$ ipython --no-banner

In [1]: import numpy as np

In [2]: from numpy import linalg as LA

In [3]: np.set_printoptions(precision=2, suppress=True, linewidth=200)

In [4]: data = np.load("a.npy")

In [5]: data
Out[5]: 
array([[-2.5 ,  1.5 ,  0.7 , -0.7 ],
       [ 0.79,  0.23, -0.04,  0.24],
       [ 0.8 ,  0.3 , -0.2 ,  0.3 ]])

In [6]: # row 0 is much longer than the rest

In [7]: M2 = data / np.sqrt((data ** 2).mean(axis=1, keepdims=True))

In [8]: np.round(data - data.mean(axis=1, keepdims=True), 2) + 0
Out[8]: 
array([[-2.25,  1.75,  0.95, -0.45],
       [ 0.49, -0.07, -0.34, -0.06],
       [ 0.5 ,  0.  , -0.5 ,  0.  ]])

In [9]: LA.matrix_rank(data - data.mean(axis=1, keepdims=True))
Out[9]: np.int64(3)

In [10]: M2[2]
Out[10]: array([ 1.73,  0.65, -0.43,  0.65])

In [11]: r0, v = data[1], data[0]

In [12]: round(r0 @ v, 2)
Out[12]: np.float64(-1.83)

In [13]: pr = (r0 @ v) / (r0 @ r0) * r0

In [14]: v - pr
Out[14]: array([-0.54,  2.07,  0.6 , -0.1 ])

In [15]: round((v - pr) @ r0, 2)
Out[15]: np.float64(-0.0)

In [16]: pr
Out[16]: array([-1.96, -0.57,  0.1 , -0.6 ])

In [17]: J = np.loadtxt("run1.csv", delimiter=",")

In [18]: J
Out[18]: 
array([[-0.65,  0.56,  0.51],
       [-0.76, -0.48, -0.44],
       [ 0.  , -0.67,  0.74]])

In [19]: # orthonormal columns

In [20]: vec = np.array([4, 5, -9])

In [21]: target = J @ vec

In [22]: target
Out[22]: array([ -4.4 ,  -1.52, -10.02])

In [23]: np.round(LA.solve(J.T, J[1]), 2) + 0
Out[23]: array([0., 1., 0.])

In [24]: Uu, sig, vt = LA.svd(J, full_matrices=False)

In [25]: sig / sig[0]
Out[25]: array([1., 1., 1.])

In [26]: (sig > 1e-8).sum()
Out[26]: np.int64(3)

In [27]: vt @ vt.T
Out[27]: 
array([[1., 0., 0.],
       [0., 1., 0.],
       [0., 0., 1.]])

In [28]: np.round(np.sqrt((sig ** 2).sum()), 2), round(float(LA.norm(J)), 2)
Out[28]: (np.float64(1.73), 1.73)

In [29]: np.round(Uu.T @ Uu, 2) + 0
Out[29]: 
array([[1., 0., 0.],
       [0., 1., 0.],
       [0., 0., 1.]])

In [30]: rng = np.random.default_rng(853470)

In [31]: F = (rng.random((4, 4)) < 0.3) + np.eye(4)

In [32]: F /= F.sum(axis=1, keepdims=True)

In [33]: F
Out[33]: 
array([[0.5 , 0.5 , 0.  , 0.  ],
       [0.33, 0.33, 0.  , 0.33],
       [0.  , 0.  , 1.  , 0.  ],
       [0.  , 0.33, 0.33, 0.33]])

In [34]: # a transition matrix

In [35]: M2 = F / LA.norm(F, axis=1, keepdims=True)

In [36]: G = M2 @ M2.T

In [37]: LA.norm(M2, axis=1)
Out[37]: array([1., 1., 1., 1.])

In [38]: round(np.degrees(np.arccos(np.clip(G[0, 1], -1, 1))), 2)
Out[38]: np.float64(35.26)

In [39]: (G - 2 * np.eye(4)).round(6).argmax(axis=1)
Out[39]: array([1, 0, 3, 1])

In [40]: G[0]
Out[40]: array([1.  , 0.82, 0.  , 0.41])

In [41]: G
Out[41]: 
array([[1.  , 0.82, 0.  , 0.41],
       [0.82, 1.  , 0.  , 0.67],
       [0.  , 0.  , 1.  , 0.58],
       [0.41, 0.67, 0.58, 1.  ]])

In [42]: round(LA.det(F[::-1]), 2)
Out[42]: np.float64(-0.06)

In [43]: np.round(np.einsum("ij,ji->", F, F), 2)
Out[43]: np.float64(2.03)

In [44]: round(float(LA.eigvals(F).sum().real), 2)
Out[44]: 2.17

In [45]: np.round(LA.det(F.T), 2)
Out[45]: np.float64(-0.06)

In [46]: vec = np.array([0, 0, 1, 1])

In [47]: target = F @ vec

In [48]: target
Out[48]: array([0.  , 0.33, 1.  , 0.67])

In [49]: LA.solve(F.T, F[2])
Out[49]: array([0., 0., 1., 0.])

In [50]: LA.solve(F, target)
Out[50]: array([0., 0., 1., 1.])

In [51]: M2 = np.array([[-2, -1], [-3, 2]])

In [52]: basis = np.kron(M2, data)

In [53]: LA.matrix_rank(basis)
Out[53]: np.int64(6)

In [54]: m1 = np.load("sample13.npy")

In [55]: m1
Out[55]: 
array([[-1.5, -0.4, -2.1,  1.7],
       [ 0.8, -0.6, -4.8, -1.3],
       [ 0.3, -0.2,  2.1,  0.4]])

In [56]: def softmax(z):
    ...:     e = np.exp(z - z.max(axis=-1, keepdims=True))
    ...:     return e / e.sum(axis=-1, keepdims=True)
    ...: 

In [57]: np.round(softmax(m1[1]), 2) + 0
Out[57]: array([0.73, 0.18, 0.  , 0.09])

In [58]: np.round(softmax(10 * m1[1]), 2) + 0
Out[58]: array([1., 0., 0., 0.])

In [59]: scores = m1 @ m1.T / np.sqrt(4)

In [60]: softmax(scores).round(6).argmax(axis=1)
Out[60]: array([0, 1, 2])

In [61]: np.round(softmax(scores), 2) + 0
Out[61]: 
array([[0.8 , 0.2 , 0.  ],
       [0.  , 1.  , 0.  ],
       [0.01, 0.  , 0.99]])

In [62]: softmax(scores)[1] @ m1
Out[62]: array([ 0.8, -0.6, -4.8, -1.3])

In [63]: M2 = m1 + rng.integers(-2, 3, (3, 2)) @ rng.integers(-2, 3, (2, 4))

In [64]: M2
Out[64]: 
array([[-3.5, -2.4, -6.1,  3.7],
       [-1.2, -2.6, -8.8,  0.7],
       [ 0.3, -4.2, -2.9,  1.4]])

In [65]: np.round(LA.svd(M2 - m1, compute_uv=False), 2) + 0
Out[65]: array([9.59, 2.45, 0.  ])

In [66]: M2 - m1
Out[66]: 
array([[-2., -2., -4.,  2.],
       [-2., -2., -4.,  2.],
       [ 0., -4., -5.,  1.]])

In [67]: M = np.eye(3, dtype=int)[rng.permutation(3)] * np.array([-1, 2, 2])

In [68]: M
Out[68]: 
array([[ 0,  2,  0],
       [-1,  0,  0],
       [ 0,  0,  2]])

In [69]: # 2 blocks once reordered

In [70]: M @ M.T
Out[70]: 
array([[4, 0, 0],
       [0, 1, 0],
       [0, 0, 4]])

In [71]: M.T @ M
Out[71]: 
array([[1, 0, 0],
       [0, 4, 0],
       [0, 0, 4]])

In [72]: LA.svd(M, compute_uv=False)
Out[72]: array([2., 2., 1.])

In [73]: LA.pinv(M)
Out[73]: 
array([[ 0. , -1. ,  0. ],
       [ 0.5,  0. ,  0. ],
       [ 0. ,  0. ,  0.5]])

In [74]: M[:, 0] @ M[:, 2]
Out[74]: np.int64(0)

In [75]: r0 = np.array([-3, 3, -1])

In [76]: M2 = M + np.outer(r0, np.eye(3)[1])

In [77]: LA.matrix_rank(LA.inv(M2) - LA.inv(M), tol=1e-8)
Out[77]: np.int64(1)

In [78]: LA.matrix_rank(M2 - M)
Out[78]: np.int64(1)

In [79]: M2
Out[79]: 
array([[ 0., -1.,  0.],
       [-1.,  3.,  0.],
       [ 0., -1.,  2.]])

In [80]: proj = np.triu(np.array([[3, 0, 0], [0, -1, -2], [1, -3, 2]]), 1) + np.eye(3)

In [81]: M2 = proj @ M @ LA.inv(proj)

In [82]: LA.matrix_rank(M2)
Out[82]: np.int64(3)

In [83]: np.trace(M2), np.trace(M)
Out[83]: (np.float64(2.0), np.int64(2))

In [84]: (LA.matrix_power((M != 0) + (M.T != 0) + np.eye(3), 3) > 0).astype(int)
Out[84]: 
array([[1, 1, 0],
       [1, 1, 0],
       [0, 0, 1]])

In [85]: np.sort(LA.eigvals(M).real)
Out[85]: array([0., 0., 2.])

In [86]: round(LA.det(M), 2)
Out[86]: np.float64(4.0)

In [87]: M2 = M / np.sqrt((M ** 2).mean(axis=1, keepdims=True))

In [88]: M - M.mean(axis=1, keepdims=True)
Out[88]: 
array([[-0.67,  1.33, -0.67],
       [-0.67,  0.33,  0.33],
       [-0.67, -0.67,  1.33]])

In [89]: LA.matrix_rank(M - M.mean(axis=1, keepdims=True))
Out[89]: np.int64(2)

In [90]: A = np.array([[-9.0, -6.0], [0.0, -3.0]])

In [91]: # triangular, det is the product of the diagonal

In [92]: blk = np.stack([A, 5 * A, A[::-1]])

In [93]: blk.sum(axis=0)
Out[93]: 
array([[-54., -39.],
       [ -9., -24.]])

In [94]: LA.matrix_rank(blk)
Out[94]: array([2, 2, 2])

In [95]: LA.matrix_rank(blk.reshape(3, -1))
Out[95]: np.int64(2)

In [96]: LA.det(blk)
Out[96]: array([ 27., 675., -27.])

In [97]: M2 = LA.invert(A)
Traceback (most recent call last):
  Cell In[97], line 1
    M2 = LA.invert(A)
AttributeError: module 'numpy.linalg' has no attribute 'invert'


In [98]: M2 = LA.inv(A)

In [99]: np.allclose(M2, A.T)
Out[99]: False

In [100]: M2
Out[100]: 
array([[-0.11,  0.22],
       [-0.  , -0.33]])

In [101]: A @ A
Out[101]: 
array([[81., 72.],
       [ 0.,  9.]])

In [102]: LA.matrix_rank(A - A[0, 0] * np.eye(2))
Out[102]: np.int64(1)

In [103]: LA.matrix_power(A - np.diag(np.diag(A)), 2)
Out[103]: 
array([[0., 0.],
       [0., 0.]])

In [104]: np.sort(LA.eigvals(A))
Out[104]: array([-9., -3.])

In [105]: [int(LA.matrix_rank(LA.matrix_power(A, p))) for p in range(1, 3)]
Out[105]: [2, 2]

In [106]: Q = A.astype(float).copy()

In [107]: for j in range(2):
     ...:     Q[:, j] -= Q[:, :j] @ (Q[:, :j].T @ Q[:, j])
     ...:     Q[:, j] /= LA.norm(Q[:, j])
     ...: 

In [108]: Q
Out[108]: 
array([[-1.,  0.],
       [ 0., -1.]])

In [109]: M2 = A[0, 0] * A[1:] - np.outer(A[1:, 0], A[0])

In [110]: M2
Out[110]: array([[ 0., 27.]])

In [111]: np.flatnonzero(~M2.round(6).any(axis=1))
Out[111]: array([], dtype=int64)

In [112]: arr = np.array([[2.0, -2.0, 0.0], [-2.0, 0.0, -2.0], [0.0, -2.0, 0.0]])

In [113]: arr
Out[113]: 
array([[ 2., -2.,  0.],
       [-2.,  0., -2.],
       [ 0., -2.,  0.]])

In [114]: M2 = np.array([[-1, 0], [-2, 2]])

In [115]: basis = np.kron(M2, arr)

In [116]: basis.shape
Out[116]: (6, 6)

In [117]: W0 = np.loadtxt("data.csv", delimiter=",")

In [118]: W0
Out[118]: 
array([[  7.,   6.,   4.,  -2.],
       [  4.,   5.,   3.,   6.],
       [ -1.,  -4.,  -2., -14.]])

In [119]: Uu, sig, vt = LA.svd(W0)

In [120]: np.argmax(sig[:-1] / (sig[1:] + 1e-6)) + 1
Out[120]: np.int64(2)

In [121]: M2 = Uu[:, :2] @ np.diag(sig[:2]) @ vt[:2]

In [122]: M2
Out[122]: 
array([[  7.,   6.,   4.,  -2.],
       [  4.,   5.,   3.,   6.],
       [ -1.,  -4.,  -2., -14.]])

In [123]: LA.matrix_rank(M2)
Out[123]: np.int64(2)
